$ python -q
>>> import numpy as np
>>> np.set_printoptions(suppress=True, linewidth=100)
>>> X = np.load("w.npy")
>>> X
array([[0., 1., 1., 1.],
       [1., 0., 1., 1.],
       [1., 1., 0., 1.],
       [1., 1., 1., 0.]])
>>> X @ X
array([[3., 2., 2., 2.],
       [2., 3., 2., 2.],
       [2., 2., 3., 2.],
       [2., 2., 2., 3.]])
>>> np.trace(X @ X @ X) // 6
np.float64(4.0)
>>> Lm = np.diag(X.sum(axis=1)) - X
>>> Lm
array([[ 3., -1., -1., -1.],
       [-1.,  3., -1., -1.],
       [-1., -1.,  3., -1.],
       [-1., -1., -1.,  3.]])
>>> round(np.linalg.det(Lm[1:, 1:]))
16
>>> round(float(np.linalg.norm(X[3] - X[0])), 2)
1.41
>>> round(float(np.linalg.norm(X[3], 1)), 2), round(float(np.linalg.norm(X[3], np.inf)), 2)
(3.0, 1.0)
>>> round(float(np.linalg.norm(X, 1)), 2), round(np.linalg.norm(X, np.inf), 2)
(3.0, np.float64(3.0))
>>> X[3] @ X[0]
np.float64(2.0)
>>> rng = np.random.default_rng(60)
>>> idx = rng.permutation(4)
>>> B = X[:, idx] * rng.choice([-1, 1], 4)
>>> B
array([[-0.,  1., -1.,  1.],
       [-1.,  1., -1.,  0.],
       [-1.,  1., -0.,  1.],
       [-1.,  0., -1.,  1.]])
>>> left, _, Vt = np.linalg.svd(X.T @ B)
>>> idx
array([0, 3, 2, 1])
>>> w1 = np.array([[-4, -1, -1, 2, -2],
...     [2, 0, 4, 5, -5],
...     [-1, 3, -4, 5, 0],
...     [5, 0, 3, -3, 2]])
>>> b = np.array([2, -1, 0, -2, 2])
>>> act = np.maximum(X @ w1 + b, 0)
>>> (act > 0).astype(int)
array([[1, 1, 1, 1, 0],
       [1, 1, 0, 1, 1],
       [1, 0, 1, 1, 0],
       [0, 1, 0, 1, 0]])
>>> W2 = np.array([[3, 3], [0, 1], [3, 2], [0, 0], [1, 2]])
>>> (act @ W2).round(6).argmax(axis=1)
array([0, 1, 0, 1])
>>> arr = np.loadtxt("mat.csv", delimiter=",")
>>> arr
array([[ 0.64, -1.42, -0.49],
       [ 1.6 , -0.76, -1.38],
       [-1.92,  2.46,  1.57]])
>>> # rows and columns are dependent
>>> round(float(np.trace(np.linalg.pinv(arr) @ arr)), 2)
2.0
>>> np.allclose(arr[:-1].T @ np.linalg.lstsq(arr[:-1].T, arr[-1])[0], arr[-1])
True
>>> np.abs(np.diag(np.linalg.qr(arr)[1])) > 1e-9
array([ True,  True, False])
>>> np.linalg.lstsq(arr[:-1].T, arr[-1])[2]
np.int32(2)
>>> def softmax(z):
...     e = np.exp(z - z.max(axis=-1, keepdims=True))
...     return e / e.sum(axis=-1, keepdims=True)
... 
>>> np.round(softmax(arr[2] + -1), 2)
array([0.01, 0.7 , 0.29])
>>> att = arr @ arr.T / np.sqrt(3)
>>> np.round(softmax(att + np.triu(np.full(att.shape, -np.inf), 1)), 2) + 0
array([[1.  , 0.  , 0.  ],
       [0.21, 0.79, 0.  ],
       [0.  , 0.  , 1.  ]])
>>> left, sig, Vt = np.linalg.svd(arr, full_matrices=False)
>>> np.round(left.T @ arr @ Vt.T, 2) + 0
array([[4.35, 0.  , 0.  ],
       [0.  , 1.01, 0.  ],
       [0.  , 0.  , 0.  ]])
>>> np.round(np.cumsum(sig ** 2) / np.sum(sig ** 2), 2)
array([0.95, 1.  , 1.  ])
>>> np.round(Vt @ Vt.T, 2) + 0
array([[1., 0., 0.],
       [0., 1., 0.],
       [0., 0., 1.]])
>>> np.round(left.T @ left, 2) + 0
array([[1., 0., 0.],
       [0., 1., 0.],
       [0., 0., 1.]])
>>> round(np.sqrt((sig ** 2).sum()), 2), round(float(np.linalg.norm(arr)), 2)
(np.float64(4.46), 4.46)
>>> np.allclose(left * sig @ Vt, arr)
True
>>> np.round(np.abs(Vt[0]), 2)
array([0.58, 0.65, 0.48])
>>> sig.round(2) + 0
array([4.35, 1.01, 0.  ])
>>> np.round(sig / sig[0], 2) + 0
array([1.  , 0.23, 0.  ])
>>> B = np.array([[0, -3, 2], [2, -1, -2]])
>>> W2 = np.kron(B, arr)
>>> W2.shape
(6, 9)
>>> round(float(np.linalg.norm(W2, 2)), 2), round(float(np.linalg.norm(B, 2) * np.linalg.norm(arr, 2)), 2)
(15.82, 15.82)
>>> np.linalg.matrix_rank(W2)
np.int64(4)
>>> B = np.array([[9, 6, 0], [2, 1, 4], [1, 5, 5]])
>>> K = B - B.T
>>> K
array([[ 0,  4, -1],
       [-4,  0, -1],
       [ 1,  1,  0]])
>>> # skew-symmetric
>>> np.unique(K.round(6), axis=0).shape
(3, 3)
>>> np.abs(np.diag(np.linalg.qr(K)[1])) > 1e-9
array([ True,  True, False])
>>> np.round(K @ np.linalg.pinv(K) @ K, 2) + 0
array([[ 0.,  4., -1.],
       [-4.,  0., -1.],
       [ 1.,  1.,  0.]])
>>> left, sig, Vt = np.linalg.svd(K)
>>> np.argmax(sig[:-1] / (sig[1:] + 1e-6)) + 1
np.int64(2)
>>> B = left[:, :2] @ np.diag(sig[:2]) @ Vt[:2]
>>> np.linalg.matrix_rank(B)
np.int64(2)
>>> np.round(np.linalg.norm(K - B, 2), 2), round(sig[2], 2)
(np.float64(0.0), np.float64(0.0))
>>> round(np.abs(K - B).max(), 2)
np.float64(0.0)
>>> np.linalg.matrix_rank(K, rtol=0.05)
np.int64(2)
>>> round(float(np.linalg.norm(K - B) / np.linalg.norm(K)), 2)
0.0
>>> B.round(2) + 0
array([[ 0.,  4., -1.],
       [-4.,  0., -1.],
       [ 1.,  1.,  0.]])
>>> np.argsort(-np.linalg.norm(K, axis=0).round(6), kind="stable")[:3]
array([0, 1, 2])
>>> round(np.linalg.norm(K, 2) / np.linalg.norm(K), 2)
np.float64(0.71)
>>> np.linalg.cond(K) > 100
np.True_
>>> B = K + rng.integers(-2, 3, (3, 2)) @ rng.integers(-2, 3, (2, 3))
>>> B
array([[ 0,  6,  3],
       [-4,  2,  3],
       [ 3,  2,  0]])
>>> np.linalg.matrix_rank(B - K, tol=1e-8)
np.int64(2)
>>> B - K
array([[0, 2, 4],
       [0, 2, 4],
       [2, 1, 0]])
>>> round(float(np.linalg.norm(K[1], 1)), 2), round(float(np.linalg.norm(K[1], np.inf)), 2)
(5.0, 4.0)
>>> np.linalg.norm(K, axis=1).argmax()
np.int64(0)
>>> np.round(np.linalg.norm(K, 2), 2)
np.float64(4.24)
>>> round(float(np.linalg.norm(K[1] - K[2])), 2)
5.2
>>> round(np.linalg.norm(K, "nuc"), 2)
np.float64(8.49)
>>> round(float(np.linalg.norm(K, 1)), 2), round(np.linalg.norm(K, np.inf), 2)
(5.0, np.float64(5.0))
>>> K[1] @ K[2]
np.int64(-4)
>>> np.round(np.linalg.norm(K, axis=0), 2)
array([4.12, 4.12, 1.41])
>>> np.round(np.linalg.norm(K) ** 2 / np.linalg.norm(K, 2) ** 2, 2)
np.float64(2.0)
>>> E = np.loadtxt("x.csv", delimiter=",")
>>> E
array([[ 1.91,  5.32, -2.16,  9.3 , -8.99],
       [ 2.06,  4.91, -2.08,  9.01, -8.65],
       [ 1.5 ,  5.51, -2.41,  9.45, -9.11],
       [ 2.52,  4.93, -1.83,  8.98, -9.48],
       [ 2.28,  5.05, -2.41,  8.49, -9.18],
       [ 2.3 ,  4.66, -2.51,  8.66, -9.2 ],
       [ 2.03,  4.51, -2.15,  9.02, -8.93],
       [ 1.96,  4.94, -2.  ,  9.08, -9.11],
       [ 2.49,  4.74, -1.99,  8.55, -8.89],
       [ 2.53,  4.35, -2.23,  8.72, -9.07],
       [ 2.21,  4.8 , -1.81,  9.39, -9.1 ],
       [-1.23, -2.5 ,  9.12, -4.  ,  6.74],
       [-1.04, -2.55,  8.79, -4.56,  6.8 ],
       [-0.65, -1.97,  9.13, -4.22,  7.12],
       [-1.72, -1.86,  9.62, -4.06,  7.61],
       [-0.9 , -1.65,  8.74, -4.01,  7.1 ],
       [-0.84, -1.85,  9.06, -4.06,  6.6 ],
       [-0.98, -2.06,  8.91, -3.5 ,  7.02],
       [-0.85, -2.37,  9.09, -4.12,  7.07],
       [-1.2 , -2.27,  8.65, -3.97,  7.36],
       [-0.61, -2.16,  8.25, -3.88,  6.58],
       [-0.8 , -2.13,  9.16, -4.19,  6.9 ],
       [ 7.34,  6.02, -5.72,  2.27, -8.53],
       [ 7.08,  6.34, -6.62,  1.86, -9.  ],
       [ 6.75,  6.38, -5.63,  2.33, -9.41],
       [ 7.13,  5.9 , -6.26,  1.87, -9.02],
       [ 7.14,  5.76, -5.68,  2.29, -8.76],
       [ 7.09,  5.97, -5.81,  2.27, -8.97],
       [ 7.48,  6.2 , -5.59,  1.89, -9.13],
       [ 6.61,  5.95, -5.71,  1.98, -8.71],
       [ 6.73,  5.94, -6.32,  1.77, -8.78],
       [ 7.94,  5.61, -6.07,  2.  , -9.21],
       [ 6.34,  6.23, -6.26,  1.96, -8.58]])
>>> x = np.array([0, 4, 5, 0, 5])
>>> np.linalg.norm(E @ x) <= np.linalg.norm(E, 2) * np.linalg.norm(x) + 1e-9
np.True_
>>> E @ np.eye(5)[0]
array([ 1.91,  2.06,  1.5 ,  2.52,  2.28,  2.3 ,  2.03,  1.96,  2.49,  2.53,  2.21, -1.23, -1.04,
       -0.65, -1.72, -0.9 , -0.84, -0.98, -0.85, -1.2 , -0.61, -0.8 ,  7.34,  7.08,  6.75,  7.13,
        7.14,  7.09,  7.48,  6.61,  6.73,  7.94,  6.34])
>>> np.sign((E @ x).round(6))
array([-1., -1., -1., -1., -1., -1., -1., -1., -1., -1., -1.,  1.,  1.,  1.,  1.,  1.,  1.,  1.,
        1.,  1.,  1.,  1., -1., -1., -1., -1., -1., -1., -1., -1., -1., -1., -1.])
>>> (E @ x).argmax()
np.int64(14)
